>>> import numpy as np
>>> np.set_printoptions(precision=2, suppress=True, linewidth=140)
>>> E = np.loadtxt("test1.csv", delimiter=",")
>>> E
array([[ -3.05,   3.92,  -5.25,  -1.44],
       [ -1.02,   7.22,  -7.09,   5.69],
       [ -2.03,  -3.46,   1.01,  -6.91],
       [ -7.03,   5.23,  -7.88,  -0.02],
       [ -2.73,   2.84,  -6.97,   2.21],
       [  2.23,  -9.5 ,  14.21,  -1.72],
       [ -3.24,   5.59,  -2.39,   2.28],
       [ -7.37,   9.42, -10.06,   2.35],
       [ -4.8 ,  -0.28,   0.12,  -2.53],
       [ -2.14,   1.86,  -2.92,   0.46],
       [  3.87,   3.63,  -1.27,   5.09],
       [  2.36,   2.8 ,  -7.24,  -0.43],
       [-12.5 ,   6.6 ,  -3.88,   1.33],
       [ -0.73,   3.96,  -1.8 ,   1.85],
       [  5.76,  -2.19,   0.58,   3.54]])
>>> P = E @ np.linalg.solve(E.T @ E, E.T)
>>> np.allclose(P @ P, P)
True
>>> np.round(np.linalg.eigvalsh(P), 2) + 0
array([0., 0., 0., 0., 0., 0., 0., 0., 0., 0., 0., 1., 1., 1., 1.])
>>> Xs = (E - E.mean(axis=0)) / E.std(axis=0)
>>> Xs.std(axis=0)
array([1., 1., 1., 1.])
>>> b = np.linalg.lstsq(np.delete(Xs, 1, axis=1), Xs[:, 1])[0]
>>> b
array([-0.33, -0.61,  0.39])
>>> out = np.array([[1, 1, 1], [3, 1, 0], [3, 3, 0]])
>>> J = out - out.T
>>> J
array([[ 0, -2, -2],
       [ 2,  0, -3],
       [ 2,  3,  0]])
>>> rng = np.random.default_rng(456)
>>> z = rng.permutation(3)
>>> z
array([1, 2, 0])
>>> out = J[z][:, z]
>>> round(np.linalg.det(out), 2), round(np.linalg.det(J[z]), 2)
(np.float64(0.0), np.float64(-0.0))
>>> np.allclose(out, J)
False
